In [1]: import numpy as np

In [2]: import numpy.linalg as la

In [3]: np.set_printoptions(precision=2, suppress=True, linewidth=120)

In [4]: mat = np.load("block12.npy")

In [5]: mat
Out[5]: 
array([[ 4.,  2.,  1.],
       [-2., -1., -2.],
       [ 4.,  2.,  1.]])

In [6]: np.abs(np.diag(la.qr(mat)[1])) > 1e-9
Out[6]: array([ True, False,  True])

In [7]: mat @ la.pinv(mat) @ mat
Out[7]: 
array([[ 4.,  2.,  1.],
       [-2., -1., -2.],
       [ 4.,  2.,  1.]])

In [8]: la.lstsq(mat[:-1].T, mat[-1])[2]
Out[8]: np.int32(2)

In [9]: np.unique(mat.round(6), axis=0).shape
Out[9]: (2, 3)

In [10]: J = np.load("dump.npy")

In [11]: J
Out[11]: 
array([[-2.26,  2.78,  2.44],
       [-3.17,  3.07,  2.13],
       [ 0.55, -0.33,  0.35],
       [-2.06,  2.33,  1.8 ],
       [-4.49,  4.17,  3.24],
       [-2.88,  3.06,  2.15],
       [-2.88,  2.79,  2.2 ],
       [-4.31,  4.92,  3.49],
       [-0.53,  0.72,  0.46],
       [-2.39,  2.52,  1.9 ],
       [-1.96,  1.76,  1.6 ],
       [-4.6 ,  4.23,  3.96],
       [ 0.06,  0.02, -0.28],
       [-0.95,  1.17,  0.83],
       [-3.14,  3.23,  2.53],
       [-3.89,  4.33,  3.55],
       [-4.43,  4.31,  3.5 ],
       [-4.44,  4.55,  3.81],
       [-3.66,  3.04,  2.52],
       [-1.39,  1.6 ,  1.29],
       [-0.45,  0.26,  0.11],
       [-2.36,  2.59,  1.93],
       [-1.18,  0.77,  0.49],
       [-4.55,  4.11,  3.28],
       [-4.77,  4.37,  3.46],
       [-1.74,  1.87,  2.11],
       [-4.3 ,  4.38,  3.61],
       [-1.13,  1.14,  0.79]])

In [12]: idx = J[:, 0] > np.median(J[:, 0])

In [13]: u = J[idx].mean(axis=0) - J[~idx].mean(axis=0)

In [14]: np.round((((J - J.mean(axis=0)) @ u > 0) == idx).mean(), 2)
Out[14]: np.float64(0.96)

In [15]: np.argsort(-np.abs(u).round(6), kind="stable")
Out[15]: array([0, 1, 2])

In [16]: ((J - J.mean(axis=0)) @ u > 0).astype(int)
Out[16]: array([0, 0, 1, 1, 0, 0, 0, 0, 1, 1, 1, 0, 1, 1, 0, 0, 0, 0, 0, 1, 1, 1, 1, 0, 0, 1, 0, 1])

In [17]: round(float(la.norm(J, 2)), 2)
Out[17]: 26.13

In [18]: round(float(la.norm(J[8] - J[26])), 2)
Out[18]: 6.13

In [19]: round(J[8] @ J[26], 2)
Out[19]: np.float64(7.09)

In [20]: rng = np.random.default_rng(79)

In [21]: feats = rng.normal(size=(14, 4)) + 3 * np.array([1, 0, 1, 1])

In [22]: feats
Out[22]: 
array([[ 3.62, -0.73,  3.41,  2.47],
       [ 4.3 ,  0.01,  1.18,  3.55],
       [ 2.4 ,  0.68,  3.56,  2.53],
       [ 3.71,  0.01,  3.8 ,  3.25],
       [ 1.17,  0.01,  2.55,  2.73],
       [ 3.57, -0.78,  4.78,  1.24],
       [ 1.18, -0.07,  4.71,  3.23],
       [ 2.56,  0.32,  3.23,  3.18],
       [ 3.3 ,  0.85,  3.53,  2.97],
       [ 2.45,  0.78,  2.39,  3.84],
       [ 1.17,  0.9 ,  3.56,  2.56],
       [ 3.29,  0.33,  1.22,  4.73],
       [ 4.44,  1.19,  3.27,  2.63],
       [ 3.1 ,  0.83,  4.62,  2.93]])

In [23]: Z = feats[[0, 6]].astype(float)

In [24]: for _ in range(5):
    ...:     idx = la.norm(feats[:, None] - Z, axis=-1).argmin(axis=1)
    ...:     Z = np.array([feats[idx == j].mean(axis=0) for j in range(2)])
    ...: 

In [25]: idx
Out[25]: array([0, 0, 0, 0, 1, 0, 1, 0, 0, 0, 1, 0, 0, 0])

In [26]: np.bincount(idx)
Out[26]: array([11,  3])

In [27]: Z
Out[27]: 
array([[3.34, 0.32, 3.18, 3.03],
       [1.18, 0.28, 3.61, 2.84]])

In [28]: np.abs(Z[1] - Z[0]).argmax()
Out[28]: np.int64(0)

In [29]: Z[1] - Z[0]
Out[29]: array([-2.16, -0.03,  0.42, -0.19])

In [30]: np.count_nonzero(Z)
Out[30]: np.int64(8)

In [31]: la.svd(Z, compute_uv=False)
Out[31]: array([7.14, 1.46])

In [32]: Z.sum(axis=0)
Out[32]: array([4.52, 0.6 , 6.79, 5.87])

In [33]: np.round(np.abs(Z).max(), 2)
Out[33]: np.float64(3.61)

In [34]: la.matrix_rank(Z)
Out[34]: np.int64(2)

In [35]: Z.shape
Out[35]: (2, 4)

In [36]: idx = feats[:, 0] > np.median(feats[:, 0])

In [37]: u = feats[idx].mean(axis=0) - feats[~idx].mean(axis=0)

In [38]: u
Out[38]: array([ 1.74, -0.37, -0.49, -0.02])

In [39]: np.argsort(-np.abs(u).round(6), kind="stable")
Out[39]: array([0, 2, 1, 3])

In [40]: (((feats - feats.mean(axis=0)) @ u > 0) == idx).mean()
Out[40]: np.float64(1.0)

In [41]: round(float(la.norm(mat, 2) / la.norm(mat)), 2)
Out[41]: 0.98

In [42]: np.argsort(-la.norm(mat, axis=0).round(6), kind="stable")[:3]
Out[42]: array([0, 1, 2])

In [43]: out = np.c_[feats[:, :3] @ np.array([[0, 1, 2], [2, 2, 1], [0, 0, 1]]), np.array([1, 4, 1, 2, 4, 1, 3, 3, 2, 1, 0, 0, 3, 5])]

In [44]: out
Out[44]: 
array([[-1.47,  2.15,  9.92,  1.  ],
       [ 0.01,  4.31,  9.78,  4.  ],
       [ 1.35,  3.75,  9.04,  1.  ],
       [ 0.02,  3.73, 11.23,  2.  ],
       [ 0.02,  1.19,  4.91,  4.  ],
       [-1.57,  2.  , 11.13,  1.  ],
       [-0.13,  1.05,  7.  ,  3.  ],
       [ 0.63,  3.19,  8.67,  3.  ],
       [ 1.7 ,  5.01, 10.98,  2.  ],
       [ 1.56,  4.01,  8.07,  1.  ],
       [ 1.81,  2.98,  6.81,  0.  ],
       [ 0.66,  3.95,  8.14,  0.  ],
       [ 2.37,  6.82, 13.34,  3.  ],
       [ 1.67,  4.77, 11.67,  5.  ]])

In [45]: np.round(la.lstsq(feats, out[:, 0])[0], 2) + 0
Out[45]: array([0., 2., 0., 0.])

In [46]: la.matrix_rank(out)
Out[46]: np.int64(4)

In [47]: la.norm(la.qr(feats)[0].T @ out, axis=0) ** 2 / ((out ** 2).sum(axis=0) + 1e-12)
Out[47]: array([1.  , 1.  , 1.  , 0.68])

In [48]: X = np.load("w.npy")

In [49]: X
Out[49]: 
array([[-2.16,  1.3 ,  4.32],
       [-0.11, -1.55, -4.75],
       [ 4.1 , -0.7 , -2.78],
       [ 3.12,  1.35,  3.67],
       [ 1.89, -1.34, -4.43],
       [ 4.4 , -0.53, -2.31],
       [ 3.98, -0.75, -2.93],
       [-4.33,  0.58,  2.44],
       [-3.14, -1.34, -3.65],
       [-1.87, -1.52, -4.38],
       [ 4.32, -0.58, -2.45],
       [-3.41, -1.28, -3.43],
       [ 1.98, -1.33, -4.4 ]])

In [50]: Uu, sig, Vt = la.svd(X)

In [51]: sig.round(2) + 0
Out[51]: array([14.42, 10.82,  0.  ])

In [52]: out = Uu[:, :2] @ np.diag(sig[:2]) @ Vt[:2]

In [53]: la.matrix_rank(out)
Out[53]: np.int64(2)

In [54]: out
Out[54]: 
array([[-2.16,  1.3 ,  4.32],
       [-0.11, -1.55, -4.75],
       [ 4.1 , -0.7 , -2.78],
       [ 3.12,  1.35,  3.67],
       [ 1.89, -1.34, -4.43],
       [ 4.4 , -0.53, -2.31],
       [ 3.98, -0.75, -2.93],
       [-4.33,  0.58,  2.44],
       [-3.14, -1.34, -3.65],
       [-1.87, -1.52, -4.38],
       [ 4.32, -0.58, -2.45],
       [-3.41, -1.28, -3.43],
       [ 1.98, -1.33, -4.4 ]])

In [55]: np.round(la.norm(X - out) / la.norm(X), 2)
Out[55]: np.float64(0.0)

In [56]: la.matrix_rank(X, rtol=0.05)
Out[56]: np.int64(2)

In [57]: Xc = out - out.mean(axis=1)
Traceback (most recent call last):
  Cell In[57], line 1
    Xc = out - out.mean(axis=1)
ValueError: operands could not be broadcast together with shapes (13,3) (13,) 


In [58]: Xc = out - out.mean(axis=0)

In [59]: Uu, sig, Vt = la.svd(Xc, full_matrices=False)

In [60]: sig.round(2) + 0
Out[60]: array([12.36, 10.64,  0.  ])

In [61]: np.abs(Vt[0]).argmax()
Out[61]: np.int64(2)

In [62]: la.matrix_rank(Xc)
Out[62]: np.int64(2)

In [63]: np.round(Xc.mean(axis=0), 2) + 0
Out[63]: array([0., 0., 0.])

In [64]: np.round(sig ** 2 / (sig ** 2).sum(), 2) + 0
Out[64]: array([0.57, 0.43, 0.  ])

In [65]: u = np.array([2, 1, 0, 1, 0])

In [66]: m1 = u[np.abs(np.subtract.outer(np.arange(5), np.arange(5)))]

In [67]: m1
Out[67]: 
array([[2, 1, 0, 1, 0],
       [1, 2, 1, 0, 1],
       [0, 1, 2, 1, 0],
       [1, 0, 1, 2, 1],
       [0, 1, 0, 1, 2]])

In [68]: # symmetric, so the eigenvalues are real

In [69]: evals, vecs = la.eigh(m1)

In [70]: np.round(vecs @ np.diag(evals) @ vecs.T, 2) + 0
Out[70]: 
array([[2., 1., 0., 1., 0.],
       [1., 2., 1., 0., 1.],
       [0., 1., 2., 1., 0.],
       [1., 0., 1., 2., 1.],
       [0., 1., 0., 1., 2.]])

In [71]: la.eigvalsh(m1 @ m1)
Out[71]: array([ 0.2,  4. ,  4. ,  4. , 19.8])

In [72]: evals.sum(), np.trace(m1)
Out[72]: (np.float64(10.0), np.int64(10))

In [73]: la.eigvalsh(m1 + 4 * np.eye(5))
Out[73]: array([3.55, 6.  , 6.  , 6.  , 8.45])

In [74]: np.round(vecs.T @ vecs, 2) + 0
Out[74]: 
array([[1., 0., 0., 0., 0.],
       [0., 1., 0., 0., 0.],
       [0., 0., 1., 0., 0.],
       [0., 0., 0., 1., 0.],
       [0., 0., 0., 0., 1.]])

In [75]: np.abs(vecs[:, -1]).round(6).argmax()
Out[75]: np.int64(1)

In [76]: la.svd(m1, compute_uv=False)
Out[76]: array([4.45, 2.  , 2.  , 2.  , 0.45])

In [77]: def softmax(z):
    ...:     e = np.exp(z - z.max(axis=-1, keepdims=True))
    ...:     return e / e.sum(axis=-1, keepdims=True)
    ...: 

In [78]: softmax(m1[4] + 2)
Out[78]: array([0.07, 0.18, 0.07, 0.18, 0.5 ])

In [79]: S = m1 @ m1.T / np.sqrt(5)

In [80]: softmax(S)[4] @ m1
Out[80]: array([0.54, 1.  , 0.54, 1.  , 1.31])

In [81]: softmax(S).round(6).argmax(axis=1)
Out[81]: array([0, 1, 2, 3, 4])

In [82]: softmax(S + np.triu(np.full(S.shape, -np.inf), 1))
Out[82]: 
array([[1.  , 0.  , 0.  , 0.  , 0.  ],
       [0.21, 0.79, 0.  , 0.  , 0.  ],
       [0.11, 0.26, 0.63, 0.  , 0.  ],
       [0.15, 0.1 , 0.15, 0.59, 0.  ],
       [0.08, 0.19, 0.08, 0.19, 0.46]])

In [83]: softmax(S)
Out[83]: 
array([[0.46, 0.19, 0.08, 0.19, 0.08],
       [0.13, 0.51, 0.13, 0.09, 0.13],
       [0.08, 0.19, 0.46, 0.19, 0.08],
       [0.13, 0.09, 0.13, 0.51, 0.13],
       [0.08, 0.19, 0.08, 0.19, 0.46]])

In [84]: t3 = np.stack([m1, 2 * m1, m1[::-1]])

In [85]: la.matrix_rank(t3)
Out[85]: array([5, 5, 5])

In [86]: (t3 @ m1.T).shape
Out[86]: (3, 5, 5)

In [87]: la.det(t3)
Out[87]: array([ -16., -512.,  -16.])

In [88]: np.einsum("bij,cij->bc", t3, t3)
Out[88]: 
array([[ 32,  64,  16],
       [ 64, 128,  32],
       [ 16,  32,  32]])

In [89]: W0 = np.load("case16.npy")

In [90]: W0
Out[90]: 
array([[-3,  2,  1,  3],
       [-1, -2,  0, -2],
       [-1, -2,  0, -2]])

In [91]: # rank 2

In [92]: rk = la.matrix_rank(W0)

In [93]: rk
Out[93]: np.int64(2)

In [94]: ns = la.svd(W0)[2][rk:].T

In [95]: la.matrix_rank(W0.T @ W0), la.matrix_rank(W0 @ W0.T)
Out[95]: (np.int64(2), np.int64(2))

In [96]: ns @ ns.T
Out[96]: 
array([[ 0.08, -0.13,  0.22,  0.09],
       [-0.13,  0.54, -0.03, -0.48],
       [ 0.22, -0.03,  0.94, -0.08],
       [ 0.09, -0.48, -0.08,  0.44]])

In [97]: [int(la.matrix_rank(W0[:, :j + 1])) for j in range(4)]
Out[97]: [1, 2, 2, 2]

In [98]: [int(la.matrix_rank(W0[:i])) for i in range(1, len(W0) + 1)]
Out[98]: [1, 2, 2]

In [99]: [int(la.matrix_rank(np.delete(W0, i, axis=0))) for i in range(3)]
Out[99]: [1, 2, 2]

In [100]: ns.shape
Out[100]: (4, 2)

In [101]: d = la.norm(X[:, None] - X[None], axis=-1)

In [102]: la.norm(X - X.mean(axis=0), axis=1)
Out[102]: array([7.12, 3.08, 3.53, 6.41, 2.88, 3.75, 3.46, 6.74, 4.25, 3.65, 3.68, 4.4 , 2.89])

In [103]: d[8]
Out[103]: array([ 8.45,  3.24,  7.32, 10.  ,  5.09,  7.71,  7.19,  6.49,  0.  ,  1.48,  7.6 ,  0.35,  5.18])

In [104]: d.mean(axis=1).argmax()
Out[104]: np.int64(0)

In [105]: (d + 1e9 * np.eye(13)).round(6).argmin(axis=1)
Out[105]: array([ 7,  9,  6,  0, 12, 10,  2,  0, 11,  8,  5,  8,  4])

In [106]: la.norm(X, axis=1)
Out[106]: array([5., 5., 5., 5., 5., 5., 5., 5., 5., 5., 5., 5., 5.])

In [107]: d[8].round(6).argsort(kind="stable")[:4]
Out[107]: array([ 8, 11,  9,  1])

In [108]: la.matrix_rank(d ** 2)
Out[108]: np.int64(3)

In [109]: d[:5, :5]
Out[109]: 
array([[ 0.  ,  9.73,  9.67,  5.32, 10.  ],
       [ 9.73,  0.  ,  4.73,  9.47,  2.04],
       [ 9.67,  4.73,  0.  ,  6.83,  2.83],
       [ 5.32,  9.47,  6.83,  0.  ,  8.62],
       [10.  ,  2.04,  2.83,  8.62,  0.  ]])

In [110]: E = np.load("x.npy")

In [111]: E
Out[111]: 
array([[-5.02, -6.76, -7.56],
       [-2.95, -1.95,  0.07],
       [-2.91, -1.91,  0.11],
       [-2.37, -1.52,  0.53],
       [-2.17, -1.41,  0.58],
       [-1.86, -1.27,  0.58],
       [-1.6 , -1.17,  0.53],
       [-1.02, -0.9 ,  0.3 ],
       [-0.95, -0.86,  0.27],
       [-0.8 , -0.77,  0.21],
       [-0.62, -0.64,  0.14],
       [ 0.85,  1.61,  0.41],
       [ 0.96,  1.88,  0.54],
       [ 1.85,  5.07,  2.46],
       [ 2.5 ,  8.56,  5.11],
       [ 4.7 , 30.02, 25.14]])

In [112]: # row 15 dominates

In [113]: Xc = (E - E.mean(axis=0)) / E.std(axis=0)

In [114]: Xc.std(axis=0)
Out[114]: array([1., 1., 1.])

In [115]: np.argwhere(np.abs(Xc) > 2)
Out[115]: 
array([[15,  0],
       [15,  1],
       [15,  2]])

In [116]: beta = la.lstsq(np.delete(Xc, 1, axis=1), Xc[:, 1])[0]

In [117]: np.round(1 - np.var(Xc[:, 1] - np.delete(Xc, 1, axis=1) @ beta), 2)
Out[117]: np.float64(0.98)

In [118]: np.abs(beta).argmax()
Out[118]: np.int64(1)

In [119]: M = np.array([[-1, -1, 0, 0, 0],
     ...:     [-2, 0, 0, 0, 2],
     ...:     [0, 0, 0, -1, 0],
     ...:     [0, 0, -1, 1, 0],
     ...:     [-1, 0, 0, 0, -1]])

In [120]: # 2 groups of indices that never mix

In [121]: M @ M
Out[121]: 
array([[ 3,  1,  0,  0, -2],
       [ 0,  2,  0,  0, -2],
       [ 0,  0,  1, -1,  0],
       [ 0,  0, -1,  2,  0],
       [ 2,  1,  0,  0,  1]])

In [122]: (M != 0).astype(int)
Out[122]: 
array([[1, 1, 0, 0, 0],
       [1, 0, 0, 0, 1],
       [0, 0, 0, 1, 0],
       [0, 0, 1, 1, 0],
       [1, 0, 0, 0, 1]])

In [123]: q, vecs = la.qr(M[:, :4])[0], la.qr(M[:, 4:])[0]

In [124]: sig = la.svd(q.T @ vecs, compute_uv=False)

In [125]: np.round(la.norm(q @ q.T - vecs @ vecs.T, 2), 2)
Out[125]: np.float64(1.0)

In [126]: sig
Out[126]: array([0.6])

In [127]: Uu, sig, Vt = la.svd(mat)

In [128]: vecs = Vt[:(sig > 1e-8).sum()]

In [129]: x = mat[0] + 5 * mat[2] + rng.integers(2) * np.eye(3)[0]

In [130]: x
Out[130]: array([25., 12.,  6.])

In [131]: np.round(vecs.T @ vecs, 2) + 0
Out[131]: 
array([[0.8, 0.4, 0. ],
       [0.4, 0.2, 0. ],
       [0. , 0. , 1. ]])

In [132]: np.diag(vecs.T @ vecs)
Out[132]: array([0.8, 0.2, 1. ])
